>>> import numpy as np
>>> np.set_printoptions(suppress=True, linewidth=100)
>>> tidy = lambda a: np.round(a, 2) + 0
>>> K = np.load("mat.npy")
>>> K
array([[ 0.01,  1.67, -1.85],
       [ 0.15, -1.72,  1.45],
       [ 0.05,  1.94, -1.99],
       [-0.14, -3.16,  3.09],
       [ 0.14,  3.24, -2.94],
       [ 0.01,  1.85, -1.88],
       [-0.05, -1.89,  1.78],
       [-0.16,  0.62, -0.79],
       [ 0.09,  0.5 , -0.64],
       [ 0.01,  0.68, -0.8 ],
       [ 0.08,  2.2 , -2.17],
       [-0.11, -1.98,  1.74],
       [-0.01, -0.46,  0.38]])
>>> tidy(np.linalg.norm(K))
np.float64(9.55)
>>> np.unravel_index(np.abs(K).argmax(), K.shape)
(np.int64(4), np.int64(1))
>>> tidy(np.linalg.svd(K, compute_uv=False))
array([9.53, 0.38, 0.29])
>>> gram = np.cov(K, rowvar=False)
>>> gram.shape
(3, 3)
>>> tidy(np.corrcoef(K[:, 0], K[:, 2])[0, 1])
np.float64(-0.51)
>>> tidy(np.corrcoef(K.T))
array([[ 1.  ,  0.51, -0.51],
       [ 0.51,  1.  , -1.  ],
       [-0.51, -1.  ,  1.  ]])
>>> O, Rm = np.linalg.qr(K)
>>> tidy(np.abs(np.diag(Rm)))
array([0.35, 5.89, 0.53])
>>> O.shape, Rm.shape
((13, 3), (3, 3))
>>> tidy(Rm)
array([[-0.35, -3.52,  3.36],
       [ 0.  ,  5.89, -5.69],
       [ 0.  ,  0.  ,  0.53]])
>>> A = np.load("x.npy")
>>> A
array([[9, 0, 0],
       [6, 7, 0],
       [2, 7, 5]])
>>> def softmax(z):
...     e = np.exp(z - z.max(axis=-1, keepdims=True))
...     return e / e.sum(axis=-1, keepdims=True)
... 
>>> tidy(softmax(10 * A[0]))
array([1., 0., 0.])
>>> tidy(softmax(A).sum(axis=1))
array([1., 1., 1.])
>>> tidy(softmax(A[0]))
array([1., 0., 0.])
>>> att = A @ A.T / np.sqrt(3)
>>> tidy(softmax(att))
array([[1., 0., 0.],
       [0., 1., 0.],
       [0., 0., 1.]])
>>> tidy(softmax(att)[0] @ A)
array([9., 0., 0.])
>>> tidy(softmax(att + np.triu(np.full(att.shape, -np.inf), 1)))
array([[1., 0., 0.],
       [0., 1., 0.],
       [0., 0., 1.]])
